$ ipython --no-banner

In [1]: import numpy as np

In [2]: from numpy import linalg as LA

In [3]: np.set_printoptions(precision=3, suppress=True, linewidth=160)

In [4]: def rd(a):
   ...:     return np.round(a, 3) + 0
   ...: 

In [5]: F = np.load("out5.npy")

In [6]: F
Out[6]: 
array([[1.   , 0.5  , 0.25 , 0.125, 0.062, 0.031],
       [0.5  , 1.   , 0.5  , 0.25 , 0.125, 0.062],
       [0.25 , 0.5  , 1.   , 0.5  , 0.25 , 0.125],
       [0.125, 0.25 , 0.5  , 1.   , 0.5  , 0.25 ],
       [0.062, 0.125, 0.25 , 0.5  , 1.   , 0.5  ],
       [0.031, 0.062, 0.125, 0.25 , 0.5  , 1.   ]])

In [7]: evals, vecs = LA.eigh(F)

In [8]: rd(vecs.T @ vecs)
Out[8]: 
array([[1., 0., 0., 0., 0., 0.],
       [0., 1., 0., 0., 0., 0.],
       [0., 0., 1., 0., 0., 0.],
       [0., 0., 0., 1., 0., 0.],
       [0., 0., 0., 0., 1., 0.],
       [0., 0., 0., 0., 0., 1.]])

In [9]: rd(vecs.T @ F @ vecs)
Out[9]: 
array([[0.352, 0.   , 0.   , 0.   , 0.   , 0.   ],
       [0.   , 0.417, 0.   , 0.   , 0.   , 0.   ],
       [0.   , 0.   , 0.556, 0.   , 0.   , 0.   ],
       [0.   , 0.   , 0.   , 0.846, 0.   , 0.   ],
       [0.   , 0.   , 0.   , 0.   , 1.436, 0.   ],
       [0.   , 0.   , 0.   , 0.   , 0.   , 2.393]])

In [10]: rd(evals.sum()), np.trace(F)
Out[10]: (np.float64(6.0), np.float64(6.0))

In [11]: evals, vecs = LA.eigh(F)

In [12]: x0 = np.array([-2, 4, -4, -1, -2, 1])

In [13]: np.abs(F).sum(axis=1).max(), rd(np.abs(evals).max())
Out[13]: (np.float64(2.625), np.float64(2.393))

In [14]: rd(vecs * np.maximum(evals, 0) @ vecs.T)
Out[14]: 
array([[1.   , 0.5  , 0.25 , 0.125, 0.062, 0.031],
       [0.5  , 1.   , 0.5  , 0.25 , 0.125, 0.062],
       [0.25 , 0.5  , 1.   , 0.5  , 0.25 , 0.125],
       [0.125, 0.25 , 0.5  , 1.   , 0.5  , 0.25 ],
       [0.062, 0.125, 0.25 , 0.5  , 1.   , 0.5  ],
       [0.031, 0.062, 0.125, 0.25 , 0.5  , 1.   ]])

In [15]: (np.sign(vecs[:, -1].round(6)) == np.sign(vecs[0, -1].round(6))).astype(int)
Out[15]: array([1, 1, 1, 1, 1, 1])

In [16]: rd(vecs * np.sqrt(evals) @ vecs.T)
Out[16]: 
array([[0.963, 0.25 , 0.094, 0.039, 0.017, 0.008],
       [0.25 , 0.932, 0.242, 0.092, 0.039, 0.017],
       [0.094, 0.242, 0.93 , 0.241, 0.092, 0.039],
       [0.039, 0.092, 0.241, 0.93 , 0.242, 0.094],
       [0.017, 0.039, 0.092, 0.242, 0.932, 0.25 ],
       [0.008, 0.017, 0.039, 0.094, 0.25 , 0.963]])

In [17]: x0 = np.ones(6)

In [18]: for _ in range(6):
    ...:     x0 = F @ x0
    ...:     x0 /= LA.norm(x0)
    ...:     print(round(x0 @ F @ x0, 3))
    ...: 
2.387
2.392
2.393
2.393
2.393
2.393

In [19]: rd(LA.eigvalsh(F)[-1])
Out[19]: np.float64(2.393)

In [20]: th = np.radians(36)

In [21]: R = np.eye(6)

In [22]: R[0, 0] = R[2, 2] = np.cos(th)

In [23]: R[0, 2], R[2, 0] = -np.sin(th), np.sin(th)

In [24]: print(rd(R))
[[ 0.809  0.    -0.588  0.     0.     0.   ]
 [ 0.     1.     0.     0.     0.     0.   ]
 [ 0.588  0.     0.809  0.     0.     0.   ]
 [ 0.     0.     0.     1.     0.     0.   ]
 [ 0.     0.     0.     0.     1.     0.   ]
 [ 0.     0.     0.     0.     0.     1.   ]]

In [25]: A2 = F @ R.T

In [26]: rd(A2)
Out[26]: 
array([[ 0.662,  0.5  ,  0.79 ,  0.125,  0.062,  0.031],
       [ 0.111,  1.   ,  0.698,  0.25 ,  0.125,  0.062],
       [-0.386,  0.5  ,  0.956,  0.5  ,  0.25 ,  0.125],
       [-0.193,  0.25 ,  0.478,  1.   ,  0.5  ,  0.25 ],
       [-0.097,  0.125,  0.239,  0.5  ,  1.   ,  0.5  ],
       [-0.048,  0.062,  0.119,  0.25 ,  0.5  ,  1.   ]])

In [27]: np.allclose(F @ F.T, A2 @ A2.T)
Out[27]: True

In [28]: E = np.loadtxt("arr.csv", delimiter=",")

In [29]: E
Out[29]: 
array([[ 1., -3.,  1., -1.],
       [-3.,  1., -3.,  1.],
       [ 1., -3.,  1., -3.],
       [-1.,  1., -3.,  1.]])

In [30]: # symmetric

In [31]: def softmax(z):
    ...:     e = np.exp(z - z.max(axis=-1, keepdims=True))
    ...:     return e / e.sum(axis=-1, keepdims=True)
    ...: 

In [32]: rd(softmax(10 * E[2]))
Out[32]: array([0.5, 0. , 0.5, 0. ])

In [33]: rd(softmax(E[2]))
Out[33]: array([0.491, 0.009, 0.491, 0.009])

In [34]: att = E @ E.T / np.sqrt(4)

In [35]: rd(softmax(att + np.triu(np.full(att.shape, -np.inf), 1)))
Out[35]: 
array([[1.   , 0.   , 0.   , 0.   ],
       [0.   , 1.   , 0.   , 0.   ],
       [0.047, 0.   , 0.953, 0.   ],
       [0.   , 0.731, 0.   , 0.269]])

In [36]: rd(softmax(att))
Out[36]: 
array([[0.269, 0.   , 0.731, 0.   ],
       [0.   , 0.953, 0.   , 0.047],
       [0.047, 0.   , 0.953, 0.   ],
       [0.   , 0.731, 0.   , 0.269]])

In [37]: U, s, Vh = LA.svd(E, full_matrices=False)

In [38]: np.allclose(U * s @ Vh, E)
Out[38]: True

In [39]: rd(s / s[0])
Out[39]: array([1.   , 0.454, 0.174, 0.158])

In [40]: print(rd(np.abs(Vh[0])))
[0.435 0.557 0.557 0.435]

In [41]: rd(U.T @ U)
Out[41]: 
array([[1., 0., 0., 0.],
       [0., 1., 0., 0.],
       [0., 0., 1., 0.],
       [0., 0., 0., 1.]])

In [42]: np.all(LA.eigvalsh(E) > 0)
Out[42]: np.False_

In [43]: A2 = E / np.sqrt((E ** 2).mean(axis=1, keepdims=True))

In [44]: print(E - E.mean(axis=1, keepdims=True))
[[ 1.5 -2.5  1.5 -0.5]
 [-2.   2.  -2.   2. ]
 [ 2.  -2.   2.  -2. ]
 [-0.5  1.5 -2.5  1.5]]

In [45]: rd(LA.norm(A2, axis=1))
Out[45]: array([2., 2., 2., 2.])

In [46]: print(rd(A2[0]))
[ 0.577 -1.732  0.577 -0.577]

In [47]: r0 = np.array([-1, 0, -2, -2, -2, -2, 0])

In [48]: v = np.array([1, 0, 3, 7, 5])

In [49]: feats = r0[:, None] + v[None, :]

In [50]: feats
Out[50]: 
array([[ 0, -1,  2,  6,  4],
       [ 1,  0,  3,  7,  5],
       [-1, -2,  1,  5,  3],
       [-1, -2,  1,  5,  3],
       [-1, -2,  1,  5,  3],
       [-1, -2,  1,  5,  3],
       [ 1,  0,  3,  7,  5]])

In [51]: rank = LA.matrix_rank(feats)

In [52]: rank
Out[52]: np.int64(2)

In [53]: null = LA.svd(feats)[2][rank:].T

In [54]: null.shape
Out[54]: (5, 3)

In [55]: print([int(LA.matrix_rank(feats[:i])) for i in range(1, len(feats) + 1)])
[1, 2, 2, 2, 2, 2, 2]

In [56]: np.argsort(-LA.norm(feats, axis=0).round(6), kind="stable")[:3]
Out[56]: array([3, 4, 2])

In [57]: LA.cond(feats) > 100
Out[57]: np.True_

In [58]: LA.matrix_rank(feats, rtol=0.1)
Out[58]: np.int64(2)

In [59]: W0 = np.loadtxt("a.csv", delimiter=",")

In [60]: W0
Out[60]: 
array([[ 5.006,  0.003,  1.904, -1.947, -1.956, -3.98 ,  2.943],
       [ 5.029, -0.067,  2.017, -2.055, -1.974, -4.028,  2.934],
       [ 4.991,  0.126,  1.993, -2.031, -2.021, -4.046,  3.006],
       [ 5.023, -0.01 ,  1.984, -2.02 , -1.998, -3.945,  2.928],
       [ 4.985, -0.001,  2.022, -2.051, -2.039, -3.948,  3.004],
       [ 4.99 , -0.01 ,  2.041, -2.05 , -2.006, -3.965,  3.014],
       [ 4.978, -0.134,  2.007, -2.004, -2.007, -4.031,  3.03 ],
       [ 5.03 , -0.087,  2.048, -2.022, -2.086, -4.004,  2.975],
       [ 5.014, -0.015,  2.011, -2.05 , -1.913, -3.941,  2.974],
       [ 5.073,  0.039,  2.025, -2.028, -1.981, -4.025,  3.061],
       [ 4.958, -0.041,  2.046, -1.949, -1.985, -3.968,  3.019],
       [ 0.953, -2.949,  4.023,  3.059, -2.072, -1.002,  5.   ],
       [ 1.119, -3.001,  3.977,  2.997, -2.029, -0.992,  5.044],
       [ 1.056, -3.011,  4.088,  3.017, -2.04 , -1.043,  4.938],
       [ 0.995, -2.953,  3.978,  3.012, -2.026, -0.896,  5.077],
       [ 0.958, -2.996,  4.08 ,  2.955, -1.975, -0.916,  4.956],
       [ 0.953, -2.95 ,  3.94 ,  2.972, -2.025, -0.926,  5.037],
       [ 1.063, -3.051,  4.014,  3.057, -2.022, -0.962,  4.974],
       [ 1.052, -2.965,  3.877,  3.085, -1.908, -1.061,  5.002],
       [ 1.076, -2.99 ,  3.964,  2.964, -2.03 , -0.91 ,  4.922],
       [ 1.077, -2.969,  3.972,  2.993, -1.971, -0.994,  4.936],
       [ 0.988, -3.049,  4.004,  3.016, -1.983, -1.004,  4.995]])

In [61]: x0 = np.array([3, 0, 2, -1, 4, 3, 0])

In [62]: y = W0 @ x0

In [63]: rd(LA.solve(W0.T @ W0, W0.T @ y))
Out[63]: array([ 3.,  0.,  2., -1.,  4.,  3.,  0.])

In [64]: rng = np.random.default_rng(647)

In [65]: y = y + 0.02 * rng.normal(size=22)

In [66]: rd(y)
Out[66]: 
array([ 1.017,  1.173,  0.774,  1.215,  1.035,  1.148,  0.866,  0.882,  1.631,  1.29 ,  1.075, -3.479, -2.744, -2.981, -2.874, -2.592, -3.098, -2.818, -3.022,
       -2.675, -2.715, -2.976])

In [67]: b, *_ = LA.lstsq(W0, y)

In [68]: rd(W0.T @ (y - W0 @ b))
Out[68]: array([0., 0., 0., 0., 0., 0., 0.])

In [69]: rd(LA.norm(y - W0 @ b))
Out[69]: np.float64(0.077)

In [70]: rd(b)
Out[70]: array([ 2.925, -0.188,  1.76 , -1.089,  3.831,  2.971,  0.073])

In [71]: b.round()
Out[71]: array([ 3., -0.,  2., -1.,  4.,  3.,  0.])
